$ python3 -q
>>> import numpy as np
>>> np.set_printoptions(precision=2, suppress=True, linewidth=140, legacy="1.25")
>>> def rnd(a):
...     return np.round(a, 2) + 0
... 
>>> m1 = np.load("block5.npy")
>>> print(m1)
[[ 4  4  4]
 [ 4  8  8]
 [ 4  8 12]]
>>> # symmetric
>>> rng = np.random.default_rng(72479)
>>> labels = rng.permutation(3)
>>> print(labels)
[1 0 2]
>>> M2 = m1[labels][:, labels]
>>> print(np.trace(M2))
24
>>> print(np.diag(M2))
[ 8  4 12]
>>> evals, vecs = np.linalg.eigh(m1)
>>> print(rnd(np.abs(vecs[:, -1])))
[0.33 0.59 0.74]
>>> print(rnd(evals.sum()), np.trace(m1))
24.0 24
>>> print(rnd(vecs.T @ m1 @ vecs))
[[ 1.23  0.    0.  ]
 [ 0.    2.57  0.  ]
 [ 0.    0.   20.2 ]]
>>> print(rnd(vecs @ np.diag(evals) @ vecs.T))
[[ 4.  4.  4.]
 [ 4.  8.  8.]
 [ 4.  8. 12.]]
>>> evals, vecs = np.linalg.eig(m1)
>>> print(rnd(np.sort(np.linalg.eigvals(np.linalg.inv(m1)))))
[0.05 0.39 0.81]
>>> print(rnd(evals))
[20.2   2.57  1.23]
>>> K = np.diag(np.array([1, -2, -3, 0, 2, -1]))
>>> print(K)
[[ 1  0  0  0  0  0]
 [ 0 -2  0  0  0  0]
 [ 0  0 -3  0  0  0]
 [ 0  0  0  0  0  0]
 [ 0  0  0  0  2  0]
 [ 0  0  0  0  0 -1]]
>>> left, s, Vt = np.linalg.svd(K)
>>> print(np.argmax(s[:-1] / (s[1:] + 1e-6)) + 1)
5
>>> print(s)
[3. 2. 2. 1. 1. 0.]
>>> M2 = left[:, :5] @ np.diag(s[:5]) @ Vt[:5]
>>> print(np.linalg.matrix_rank(M2))
5
>>> print(np.linalg.matrix_rank(K, rtol=0.05))
5
>>> print(np.abs(K - M2).max())
0.0
>>> print(rnd(np.linalg.norm(K - M2, 2)), s[5])
0.0 0.0
>>> F = np.load("run19.npy")
>>> print(F)
[[ 1.9  -1.8   3.86 -0.3 ]
 [ 0.4  -1.3   0.87 -0.4 ]
 [-1.3  -1.2  -2.42  0.6 ]
 [-1.8   0.5  -3.62  0.8 ]
 [ 1.5  -1.    3.21  0.5 ]
 [-0.4   0.3  -0.91  0.2 ]
 [ 0.7  -0.5   1.5   0.8 ]
 [-1.   -2.4  -1.96 -0.2 ]
 [ 0.1  -0.2   0.09  2.  ]
 [ 1.3  -1.    2.82 -0.4 ]
 [ 0.2   0.    0.24 -0.8 ]
 [ 1.6  -0.4   3.08  0.4 ]
 [-1.7  -0.8  -3.27 -2.3 ]
 [-1.1  -1.   -2.24  0.8 ]
 [ 0.1   2.1   0.08  0.5 ]
 [-1.2   2.   -2.21  0.1 ]
 [-0.6   0.1  -1.   -1.3 ]
 [ 0.3   1.6   0.74 -0.5 ]
 [ 0.   -0.4  -0.06  0.  ]
 [-1.4   1.9  -2.74  0.8 ]
 [-1.3   1.   -2.55  1.5 ]]
>>> labels = F[:, 2] > np.median(F[:, 2])
>>> r0 = F[labels].mean(axis=0) - F[~labels].mean(axis=0)
>>> print(np.argsort(-np.abs(r0).round(6), kind="stable"))
[2 0 1 3]
>>> print(rnd(r0))
[ 1.88 -0.25  3.74  0.09]
>>> print(labels.astype(int))
[1 1 0 0 1 0 1 0 1 1 1 1 0 0 1 0 0 1 0 0 0]
>>> print(rnd((((F - F.mean(axis=0)) @ r0 > 0) == labels).mean()))
0.95
>>> left, s, Vt = np.linalg.svd(F)
>>> print(rnd(s))
[11.64  5.51  4.09  0.25]
>>> M2 = left[:, :3] @ np.diag(s[:3]) @ Vt[:3]
>>> print(np.linalg.matrix_rank(M2))
3
>>> print(rnd(np.linalg.norm(F - M2) / np.linalg.norm(F)))
0.02
>>> print(rnd(np.abs(F - M2).max()))
0.09
>>> print(np.linalg.matrix_rank(F, rtol=0.05))
3
>>> cen = (F - F.mean(axis=0)) / F.std(axis=0)
>>> print(rnd(cen.std(axis=0)))
[1. 1. 1. 1.]
>>> print(np.argwhere(np.abs(cen) > 2))
[[ 8  3]
 [12  3]]
>>> beta = np.linalg.lstsq(np.delete(cen, 1, axis=1), cen[:, 1])[0]
>>> print(np.abs(beta).argmax())
1
>>> X = np.load("sample6.npy")
>>> print(X)
[[-0.7 -0.7 -5.4]
 [ 0.4  0.5 -5.1]
 [ 1.   0.  -1.5]
 [ 1.4 -0.1  6.9]
 [ 0.7 -0.8 -1.8]
 [ 1.   0.8  2.4]]
>>> # column 2 is much longer than the rest
>>> x0 = np.array([7, -5, 3])
>>> print(rnd(X * x0))
[[ -4.9   3.5 -16.2]
 [  2.8  -2.5 -15.3]
 [  7.    0.   -4.5]
 [  9.8   0.5  20.7]
 [  4.9   4.   -5.4]
 [  7.   -4.    7.2]]
>>> print(rnd((X * x0).sum(axis=1)))
[-17.6 -15.    2.5  31.    3.5  10.2]
>>> print(rnd(X @ (2 * x0)))
[-35.2 -30.    5.   62.    7.   20.4]
>>> print(rnd(np.einsum("ij,j->i", X, x0)))
[-17.6 -15.    2.5  31.    3.5  10.2]
>>> print(X @ np.eye(3)[0])
[-0.7  0.4  1.   1.4  0.7  1. ]
>>> print(np.linalg.norm(X @ x0) <= np.linalg.norm(X, 2) * np.linalg.norm(x0) + 1e-9)
True
>>> basis = np.sign(np.array([[2, -3, 0, -3], [-2, 3, 1, -1], [-2, 3, 0, 1], [0, 3, 0, -1]]))
>>> M2 = (np.tril(basis, -1) + np.eye(4)) @ (np.triu(basis, 1) + np.eye(4))
>>> evals = np.array([0, -2, 1, -1])
>>> A = np.rint(M2 * evals @ np.linalg.inv(M2)) + 0
>>> print(A)
[[ -3.  -1.  -2.   5.]
 [  5.   0.   5.  -9.]
 [  7.   1.   6. -11.]
 [  3.   0.   3.  -5.]]
>>> # looks like rank 3
>>> print(np.argsort(-np.linalg.norm(A, axis=0).round(6), kind="stable")[:3])
[3 0 2]
>>> print(np.linalg.matrix_rank(A, rtol=0.1))
1
>>> M2 = A + rng.integers(-2, 3, (4, 3)) @ rng.integers(-2, 3, (3, 4))
>>> print(M2)
[[ -1.   7. -10.   3.]
 [  3.  -3.   7.  -8.]
 [  7.   6.   0. -12.]
 [  4.   9.  -7.  -7.]]
>>> print(np.abs(M2 - A).sum(axis=1))
[20.  8. 12. 22.]
>>> print(np.linalg.matrix_rank(M2 - A, tol=1e-8))
2
>>> print(rnd(np.linalg.norm(A, 2)))
20.45
>>> print(np.linalg.norm(A, axis=1).argmax())
2
>>> print(rnd(np.linalg.norm(A, "nuc")))
22.16
>>> print(rnd(np.linalg.norm(A) ** 2 / np.linalg.norm(A, 2) ** 2))
1.0
>>> M2 = A[0, 0] * A[1:] - np.outer(A[1:, 0], A[0])
>>> print(M2)
[[ 0.  5. -5.  2.]
 [ 0.  4. -4. -2.]
 [ 0.  3. -3.  0.]]
>>> print(np.flatnonzero(~M2.round(6).any(axis=1)))
[]
>>> print(rnd(A[:, 0] / A[0, 0]))
[ 1.   -1.67 -2.33 -1.  ]
>>> J = np.load("w.npy")
>>> print(J)
[[ 1.3   0.9   0.2   0.6  -0.3 ]
 [ 0.8   0.   -0.1  -0.33 -0.2 ]
 [-1.5   1.1  -1.2  -3.61 -1.3 ]
 [-0.6  -0.5   0.    0.05 -0.6 ]
 [-0.3   0.2   0.3   0.92  0.4 ]
 [ 0.    0.9  -1.6  -4.8   0.  ]
 [-0.8  -1.2   1.3   3.88 -0.9 ]
 [ 0.2   0.4  -0.1  -0.29 -1.  ]
 [ 0.   -0.1   1.3   3.89 -0.2 ]
 [-0.2  -1.1  -0.7  -2.11 -0.5 ]
 [ 2.6  -0.3  -0.4  -1.22  0.5 ]
 [ 1.6  -0.3  -1.   -3.03  0.5 ]
 [-1.2   0.6   0.   -0.02  0.2 ]
 [ 1.2   0.   -1.7  -5.09 -0.3 ]
 [ 0.6   0.2  -1.8  -5.4  -0.5 ]
 [-0.4  -1.   -1.2  -3.59  0.2 ]]
>>> proj = J @ np.linalg.solve(J.T @ J, J.T)
>>> print(rnd(proj @ J[:, 1]))
[ 0.9  0.   1.1 -0.5  0.2  0.9 -1.2  0.4 -0.1 -1.1 -0.3 -0.3  0.6  0.   0.2 -1. ]
>>> print(rnd(np.diag(proj)))
[0.33 0.17 0.58 0.48 0.12 0.23 0.54 0.28 0.15 0.31 0.38 0.29 0.29 0.27 0.23 0.36]
>>> left, s, Vt = np.linalg.svd(J)
>>> print(np.argmax(s[:-1] / (s[1:] + 1e-6)) + 1)
4
>>> print(rnd(s))
[13.    4.29  2.67  2.06  0.02]
>>> M2 = left[:, :4] @ np.diag(s[:4]) @ Vt[:4]
>>> print(rnd(np.abs(J - M2).max()))
0.01
>>> print(np.linalg.matrix_rank(J, rtol=0.05))
4
>>> print(rnd(np.linalg.norm(J - M2, 2)), rnd(s[4]))
0.02 0.02
>>> arr = np.load("data.npy")
>>> print(arr)
[[ 1.5   3.01  3.05 -1.2   3.91]
 [ 1.99  3.97  4.   -1.57  5.2 ]
 [ 0.71  0.62  4.43 -2.61  1.89]
 [-2.11 -5.79  1.78 -2.37 -5.28]
 [ 1.58  2.83  4.68 -2.29  4.18]
 [-0.39 -3.22  8.22 -5.83 -0.8 ]
 [-2.54 -5.02 -4.95  2.   -6.54]
 [ 0.51 -0.99  8.51 -5.49  1.49]
 [ 0.28 -0.63  5.11 -3.24  0.83]
 [ 0.41 -0.77  6.78 -4.39  1.21]
 [ 0.98  2.02  1.98 -0.8   2.58]
 [ 1.3   1.43  7.09 -4.15  3.49]
 [ 0.08  1.76 -5.82  3.98  0.09]
 [-1.97 -5.99  3.53 -3.5  -4.97]
 [ 0.2  -0.38  3.39 -2.22  0.58]
 [-0.28 -3.42  9.91 -6.9  -0.5 ]
 [ 0.01  1.97 -7.49  5.09 -0.21]
 [-1.81 -4.38 -0.62 -0.57 -4.59]
 [ 2.01  6.   -3.5   3.49  4.98]
 [-0.42 -1.18  0.71 -0.71 -0.97]
 [-1.51 -2.99 -2.98  1.19 -3.94]]
>>> x0 = np.array([1, 0, 0, 2, 2])
>>> y = arr @ x0
>>> beta, lr = np.zeros(5), 1 / np.linalg.norm(arr, 2) ** 2
>>> for i in range(40):
...     beta -= lr * arr.T @ (arr @ beta - y)
...     if i % 10 == 0: print(i, round(np.linalg.norm(arr @ beta - y), 2))
... 
0 18.05
10 0.22
20 0.22
30 0.22
>>> print(rnd(beta))
[ 0.47  1.33 -0.55  0.64  1.18]
>>> r0, r1 = J[7], J[15]
>>> print(rnd(r0 @ r0))
1.29
>>> pr = (r0 @ r1) / (r0 @ r0) * r0
>>> print(np.linalg.matrix_rank(np.outer(r0, r1)))
1
>>> print(rnd(pr))
[ 0.07  0.15 -0.04 -0.11 -0.37]
>>> q, vecs = np.linalg.qr(arr[:, :4])[0], np.linalg.qr(arr[:, 4:])[0]
>>> s = np.linalg.svd(q.T @ vecs, compute_uv=False)
>>> print((s > 0.9).sum())
1
>>> print(rnd(np.linalg.norm(q @ q.T - vecs @ vecs.T, 2)))
1.0
>>> print(rnd(np.degrees(np.arccos(s.clip(0, 1)))))
[0.38]
>>> M2 = arr + rng.integers(-2, 3, (21, 2)) @ rng.integers(-2, 3, (2, 5))
>>> print(rnd(M2))
[[ -3.5    4.01   0.05  -6.2   -1.09]
 [  3.99   5.97  10.     0.43   7.2 ]
 [ -0.29  -0.38   1.43  -3.61   0.89]
 [ -3.11  -6.79  -1.22  -3.37  -6.28]
 [ -0.42   4.83   6.68  -4.29   2.18]
 [ -5.39  -2.22   5.22 -10.83  -5.8 ]
 [ -0.54  -7.02  -6.95   4.    -4.54]
 [ -1.49  -0.99   6.51  -7.49  -0.51]
 [  1.28  -1.63   4.11  -2.24   1.83]
 [  0.41  -2.77   2.78  -4.39   1.21]
 [  4.98   0.02   1.98   3.2    6.58]
 [  3.3   -0.57   5.09  -2.15   5.49]
 [ -1.92   1.76  -7.82   1.98  -1.91]
 [ -2.97  -6.99   0.53  -4.5   -5.97]
 [ -1.8   -0.38   1.39  -4.22  -1.42]
 [ -0.28  -5.42   5.91  -6.9   -0.5 ]
 [ -3.99   1.97 -11.49   1.09  -4.21]
 [  1.19  -3.38   4.38   2.43  -1.59]
 [  7.01   5.    -0.5    8.49   9.98]
 [ -5.42  -0.18  -2.29  -5.71  -5.97]
 [ -0.51  -1.99   0.02   2.19  -2.94]]
>>> print(rnd(np.linalg.svd(M2 - arr, compute_uv=False)))
[24.86 12.16  0.    0.    0.  ]
>>> M2 = np.array([[-2, -9, -3], [-5, -5, -4], [2, -9, 7], [5, 2, -8], [-4, -3, -7]])
>>> print(rnd(np.einsum("ij->j", arr)))
[  0.53 -11.15  47.81 -32.09   2.63]
>>> print(np.vstack([arr, M2.T]).shape)
(24, 5)
>>> mat = np.load("out14.npy")
>>> print(mat)
[[  6.29  -6.96   4.33  -2.24  -2.25   7.5 ]
 [  4.25  -3.02  -6.41  -0.19   1.28   5.53]
 [ -1.15  10.42   0.02  -0.34   1.33   7.95]
 [ -0.87 -11.32   7.67   0.98  -0.83   5.65]
 [ -0.29  -2.22  -1.65  -2.95  -6.42   5.89]]
>>> t3 = np.stack([mat, 5 * mat, mat[::-1]])
>>> print(t3.shape)
(3, 5, 6)
>>> print(np.linalg.matrix_rank(t3.reshape(3, -1)))
2
>>> print(rnd(np.linalg.norm(t3, axis=(1, 2))))
[ 27.61 138.04  27.61]
>>> print(np.linalg.matrix_rank(t3))
[5 5 5]
>>> x0 = np.array([0, 1, 1, -2, 1, -1])
>>> h = np.maximum(mat @ x0, 0)
>>> print(rnd(np.maximum(mat @ (3 * x0), 0)))
[ 0.   0.  13.5  0.   0. ]
>>> print(h)
[0.  0.  4.5 0.  0. ]
>>> print(rnd(np.tanh(mat @ x0)))
[-1. -1.  1. -1. -1.]
>>> print(rnd(mat.T @ h))
[-5.18 46.89  0.09 -1.53  5.98 35.78]
>>> print(mat * (h > 1e-9)[:, None])
[[ 0.   -0.    0.   -0.   -0.    0.  ]
 [ 0.   -0.   -0.   -0.    0.    0.  ]
 [-1.15 10.42  0.02 -0.34  1.33  7.95]
 [-0.   -0.    0.    0.   -0.    0.  ]
 [-0.   -0.   -0.   -0.   -0.    0.  ]]
>>> print(np.maximum(mat @ x0, 0) - np.maximum(-mat @ x0, 0))
[ -7.9  -13.3    4.5  -12.09 -10.28]
>>> left, s = np.linalg.svd(mat)
Traceback (most recent call last):
  File "<python-input-130>", line 1, in <module>
    left, s = np.linalg.svd(mat)
    ^^^^^^^
ValueError: too many values to unpack (expected 2)
>>> left, s, Vt = np.linalg.svd(mat, full_matrices=False)
>>> print(rnd(s / s[0]))
[1.   0.7  0.49 0.34 0.24]
>>> print(rnd(np.abs(Vt[0])))
[0.21 0.79 0.32 0.07 0.19 0.44]
>>> print(rnd(left.T @ left))
[[1. 0. 0. 0. 0.]
 [0. 1. 0. 0. 0.]
 [0. 0. 1. 0. 0.]
 [0. 0. 0. 1. 0.]
 [0. 0. 0. 0. 1.]]
>>> print(rnd(s))
[20.   14.    9.8   6.86  4.8 ]
